>>> import numpy as np
>>> import numpy.linalg as la
>>> np.set_printoptions(precision=1, suppress=True, linewidth=140)
>>> M = np.load("out1.npy")
>>> M
array([[ -0.9,  -4.3,  -0.9,  -0.5],
       [  1.5,   7.8,   0.2,  -0.3],
       [ -0.3,  -1.4,   0.5,  -2.1],
       [  1.2,   6.1,   0.7,   0.4],
       [ -2. , -10.1,  -0.5,   1.3],
       [  0.1,   1. ,  -0.2,   0. ],
       [  0.9,   4.4,  -0.3,  -0.5],
       [ -0.8,  -3.9,   0.6,   0.3],
       [ -0.2,  -0.3,   1. ,   0.6],
       [  1.6,   8.2,   0.9,  -0.4],
       [  0.3,   1.3,   0. ,  -0.1],
       [ -0.3,  -1.3,  -1.1,   1.2],
       [  0.6,   3. ,   0.6,   0.8],
       [  1. ,   4.8,  -0.4,  -0.1],
       [ -0.4,  -2.1,  -1.6,  -2.5],
       [ -1.7,  -8.8,   2.8,  -0.1],
       [  0.6,   3.1,   0.5,   0.9],
       [ -0.1,  -0.6,  -0.3,  -0.9],
       [  2.4,  12.4,   0.9,   1.3],
       [  1.4,   7.1,  -0.4,  -0.6],
       [  1. ,   4.9,   1. ,  -0.5],
       [  2.6,  13.6,  -0.5,   0.9],
       [ -1.2,  -5.9,   0.3,   0.4],
       [  0.3,   0.9,  -0.5,  -0.9],
       [  0.5,   2.1,   1.2,   0.2],
       [  1.1,   5.6,   0.5,  -0.3],
       [  1.5,   7.1,  -0.3,   1.2],
       [ -0.6,  -2.9,   0.2,  -2.4],
       [  1.2,   5.5,   0.9,   0.4],
       [  0.2,   1.2,  -0.9,   0.4],
       [  0.3,   1.5,   0.1,  -0.3],
       [ -0.9,  -4.3,   0.3,   0. ],
       [ -0.1,  -0.5,  -1. ,  -0.7],
       [ -0.7,  -3.5,   1. ,   1.7],
       [ -0.7,  -3.1,   1.4,  -1.5],
       [ -0.9,  -4.2,   1. ,   0.1],
       [ -1. ,  -5.1,   0.4,  -0.4],
       [ -0.7,  -3.6,  -0.4,   1.8],
       [  2. ,  10.2,   0.1,  -0.3],
       [  0.8,   4. ,   0.4,   1.9],
       [  1.7,   8.6,   0. ,   0.1]])
>>> U, sigma, Vh = la.svd(M)
>>> sigma
array([37. ,  6.5,  5.2,  0.3])
>>> out = U[:, :3] @ np.diag(sigma[:3]) @ Vh[:3]
>>> la.matrix_rank(M, rtol=0.05)
np.int64(3)
>>> la.matrix_rank(out)
np.int64(3)
>>> round(float(la.norm(M - out, 2)), 1), round(sigma[3], 1)
(0.3, np.float64(0.3))
>>> round(float(la.norm(M - out) / la.norm(M)), 1)
0.0
>>> r0 = np.array([1, 2])
>>> np.convolve(M[6], r0)
array([ 0.9,  6.2,  8.5, -1.1, -1. ])
>>> np.correlate(M[6], M[14], "full")
array([ -2.2, -12.4,  -8.2,  -7.9,  -0.3,   1.2,   0.2])
>>> np.cross(M[6, :3], M[14, :3])
array([-7.7,  1.6, -0.1])
>>> Q, V = la.qr(M[:, :2])[0], la.qr(M[:, 2:])[0]
>>> sigma = la.svd(Q.T @ V, compute_uv=False)
>>> np.degrees(np.arccos(sigma.clip(0, 1)))
array([82.6, 87.1])
>>> sigma
array([0.1, 0.1])
>>> (sigma > 0.9).sum()
np.int64(0)
>>> round(float(la.norm(Q @ Q.T - V @ V.T, 2)), 1)
1.0
>>> out = np.c_[M[:, :3] @ np.array([[5, 3, 2], [1, 4, 0], [5, 0, 3]]), np.array([-3, 2, 3, 3, 1, 1, 2, -2, -2, -2, -1, 0, 3, 3, 3, 2, 0, 3, 0, 1, 3, -1, 2, -2, 0, 3, 1, 2, 1, 0, 3, -1, 2, 2, 1, -1, -1, -3, 2, 3, -3])]
>>> out
array([[-13.3, -19.9,  -4.5,  -3. ],
       [ 16.3,  35.7,   3.6,   2. ],
       [ -0.4,  -6.5,   0.9,   3. ],
       [ 15.6,  28. ,   4.5,   3. ],
       [-22.6, -46.4,  -5.5,   1. ],
       [  0.5,   4.3,  -0.4,   1. ],
       [  7.4,  20.3,   0.9,   2. ],
       [ -4.9, -18. ,   0.2,  -2. ],
       [  3.7,  -1.8,   2.6,  -2. ],
       [ 20.7,  37.6,   5.9,  -2. ],
       [  2.8,   6.1,   0.6,  -1. ],
       [ -8.3,  -6.1,  -3.9,   0. ],
       [  9. ,  13.8,   3. ,   3. ],
       [  7.8,  22.2,   0.8,   3. ],
       [-12.1,  -9.6,  -5.6,   3. ],
       [ -3.3, -40.3,   5. ,   2. ],
       [  8.6,  14.2,   2.7,   0. ],
       [ -2.6,  -2.7,  -1.1,   3. ],
       [ 28.9,  56.8,   7.5,   0. ],
       [ 12.1,  32.6,   1.6,   1. ],
       [ 14.9,  22.6,   5. ,   3. ],
       [ 24.1,  62.2,   3.7,  -1. ],
       [-10.4, -27.2,  -1.5,   2. ],
       [ -0.1,   4.5,  -0.9,  -2. ],
       [ 10.6,   9.9,   4.6,   0. ],
       [ 13.6,  25.7,   3.7,   3. ],
       [ 13.1,  32.9,   2.1,   1. ],
       [ -4.9, -13.4,  -0.6,   2. ],
       [ 16. ,  25.6,   5.1,   1. ],
       [ -2.3,   5.4,  -2.3,   0. ],
       [  3.5,   6.9,   0.9,   3. ],
       [ -7.3, -19.9,  -0.9,  -1. ],
       [ -6. ,  -2.3,  -3.2,   2. ],
       [ -2. , -16.1,   1.6,   2. ],
       [  0.4, -14.5,   2.8,   1. ],
       [ -3.7, -19.5,   1.2,  -1. ],
       [ -8.1, -23.4,  -0.8,  -1. ],
       [ -9.1, -16.5,  -2.6,  -3. ],
       [ 20.7,  46.8,   4.3,   2. ],
       [ 10. ,  18.4,   2.8,   3. ],
       [ 17.1,  39.5,   3.4,  -3. ]])
>>> la.matrix_rank(np.c_[M, out])
np.int64(5)
>>> np.round(la.lstsq(M, out[:, 0])[0], 1) + 0
array([5., 1., 5., 0.])
>>> la.matrix_rank(out)
np.int64(4)
>>> basis = M[[20, 29]].astype(float)
>>> for _ in range(4):
...     lab = la.norm(M[:, None] - basis, axis=-1).argmin(axis=1)
...     basis = np.array([M[lab == j].mean(axis=0) for j in range(2)])
... 
>>> lab
array([1, 0, 1, 0, 1, 1, 0, 1, 1, 0, 1, 1, 0, 0, 1, 1, 0, 1, 0, 0, 0, 0, 1, 1, 1, 0, 0, 1, 0, 1, 1, 1, 1, 1, 1, 1, 1, 1, 0, 0, 0])
>>> np.abs(basis[1] - basis[0]).argmax()
np.int64(1)
>>> basis
array([[ 1.4,  6.8,  0.3,  0.3],
       [-0.5, -2.4,  0.1, -0.2]])
>>> np.bincount(lab)
array([17, 24])
>>> F = np.array([[81, 0, 63, -72, 0, 45, 36],
...     [0, 0, 0, 0, 0, 0, 0],
...     [63, 0, 49, -56, 0, 35, 28],
...     [-72, 0, -56, 64, 0, -40, -32],
...     [0, 0, 0, 0, 0, 0, 0],
...     [45, 0, 35, -40, 0, 25, 20],
...     [36, 0, 28, -32, 0, 20, 16]])
>>> F
array([[ 81,   0,  63, -72,   0,  45,  36],
       [  0,   0,   0,   0,   0,   0,   0],
       [ 63,   0,  49, -56,   0,  35,  28],
       [-72,   0, -56,  64,   0, -40, -32],
       [  0,   0,   0,   0,   0,   0,   0],
       [ 45,   0,  35, -40,   0,  25,  20],
       [ 36,   0,  28, -32,   0,  20,  16]])
>>> rng = np.random.default_rng(536691)
>>> lab = rng.permutation(7)
>>> lab
array([4, 1, 0, 3, 5, 2, 6])
>>> out = F[lab][:, lab]
>>> np.trace(out)
np.int64(235)
>>> out
array([[  0,   0,   0,   0,   0,   0,   0],
       [  0,   0,   0,   0,   0,   0,   0],
       [  0,   0,  81, -72,  45,  63,  36],
       [  0,   0, -72,  64, -40, -56, -32],
       [  0,   0,  45, -40,  25,  35,  20],
       [  0,   0,  63, -56,  35,  49,  28],
       [  0,   0,  36, -32,  20,  28,  16]])
>>> np.allclose(out, F)
False
